$ python3 -q
>>> import numpy as np
>>> import numpy.linalg as la
>>> np.set_printoptions(suppress=True, linewidth=100)
>>> feats = np.array([[3, 0], [2, 1]])
>>> feats[-1] = feats[0] + 4 * feats[1]
>>> feats
array([[ 3,  0],
       [11,  4]])
>>> vec = np.array([4, 9])
>>> target = feats @ vec
>>> target
array([12, 80])
>>> np.round(la.solve(feats, target), 3)
array([4., 9.])
>>> round(np.log10(la.cond(feats)))
1
>>> la.matrix_rank(feats, rtol=0.1)
np.int64(1)
>>> B = np.array([[-1, 0, -1], [2, -1, 2]])
>>> W2 = np.kron(B, feats)
>>> W2.shape
(4, 6)
>>> Uu, sigma, vt = la.svd(feats)
>>> np.argmax(sigma[:-1] / (sigma[1:] + 1e-6)) + 1
np.int64(1)
>>> B = Uu[:, :1] @ np.diag(sigma[:1]) @ vt[:1]
>>> round(np.abs(feats - B).max(), 3)
np.float64(0.917)
>>> la.matrix_rank(feats, rtol=0.05)
np.int64(2)
>>> la.matrix_rank(B)
np.int64(1)
>>> la.matrix_rank(feats - feats[0, 0] * np.eye(2))
np.int64(1)
>>> B = np.array([[-1, -1, -3, -2], [1, 3, 1, 9], [0, 2, -2, 2], [-9, -8, 3, -9]])
>>> arr = B + B.T
>>> arr
array([[ -2,   0,  -3, -11],
       [  0,   6,   3,   1],
       [ -3,   3,  -4,   5],
       [-11,   1,   5, -18]])
>>> Q, evecs = la.qr(arr[:, :1])[0], la.qr(arr[:, 1:])[0]
>>> sigma = la.svd(Q.T @ evecs, compute_uv=False)
>>> sigma.round(3)
array([0.86])
>>> print((sigma > 0.9).sum())
0
>>> m1 = np.loadtxt("w.csv", delimiter=",")
>>> m1
array([[ 0.484,  2.6  ,  9.644],
       [-8.822, -2.361,  4.075],
       [-8.141, -0.909, -5.736],
       [-5.632, -7.946, -2.266],
       [ 3.438,  5.089, -7.892],
       [-0.161, -2.26 , -9.74 ],
       [ 1.578,  6.965, -6.999],
       [-3.616,  4.152,  8.348],
       [ 4.595, -8.879, -0.228],
       [-1.043,  5.549, -8.253],
       [-1.624, -4.411,  8.827],
       [ 1.51 ,  9.668, -2.063],
       [-1.629,  9.86 , -0.366],
       [-9.447, -2.864, -1.596],
       [-9.541, -2.94 , -0.574],
       [ 7.23 ,  6.906,  0.193],
       [-1.237,  9.888,  0.83 ],
       [-3.845, -2.565,  8.868]])
>>> vec = np.array([-1, -2, 1])
>>> target = m1 @ vec
>>> np.round(la.pinv(m1) @ m1, 3) + 0
array([[1., 0., 0.],
       [0., 1., 0.],
       [0., 0., 1.]])
>>> np.round(la.lstsq(m1, target)[0], 3)
array([-1., -2.,  1.])
>>> rng = np.random.default_rng(858)
>>> target = target + 0.3 * rng.normal(size=18)
>>> target.round(3)
array([  3.897,  17.472,   4.086,  19.12 , -21.031,  -5.111, -22.124,   3.646,  12.884, -18.374,
        19.053, -22.652, -18.689,  13.465,  14.185, -20.667, -17.608,  17.786])
>>> c, *_ = la.lstsq(m1, target)
>>> np.round(m1.T @ (target - m1 @ c), 3) + 0
array([0., 0., 0.])
>>> c.round()
array([-1., -2.,  1.])
>>> [round(float(la.norm(la.solve(m1.T @ m1 + lam * np.eye(3), m1.T @ target))), 2) for lam in (0, 1, 10, 100)]
[2.43, 2.42, 2.4, 2.16]
>>> idx = rng.permutation(3)
>>> B = m1[:, idx] * rng.choice([-1, 1], 3)
>>> B
array([[ 0.484,  9.644, -2.6  ],
       [-8.822,  4.075,  2.361],
       [-8.141, -5.736,  0.909],
       [-5.632, -2.266,  7.946],
       [ 3.438, -7.892, -5.089],
       [-0.161, -9.74 ,  2.26 ],
       [ 1.578, -6.999, -6.965],
       [-3.616,  8.348, -4.152],
       [ 4.595, -0.228,  8.879],
       [-1.043, -8.253, -5.549],
       [-1.624,  8.827,  4.411],
       [ 1.51 , -2.063, -9.668],
       [-1.629, -0.366, -9.86 ],
       [-9.447, -1.596,  2.864],
       [-9.541, -0.574,  2.94 ],
       [ 7.23 ,  0.193, -6.906],
       [-1.237,  0.83 , -9.888],
       [-3.845,  8.868,  2.565]])
>>> Uu, _, vt = la.svd(m1.T @ B)
>>> np.round(la.lstsq(m1, B)[0], 3) + 0
array([[ 1.,  0.,  0.],
       [ 0.,  0., -1.],
       [ 0.,  1.,  0.]])
>>> print(np.round(Uu @ vt, 3) + 0)
[[ 1.  0.  0.]
 [ 0.  0. -1.]
 [ 0.  1.  0.]]
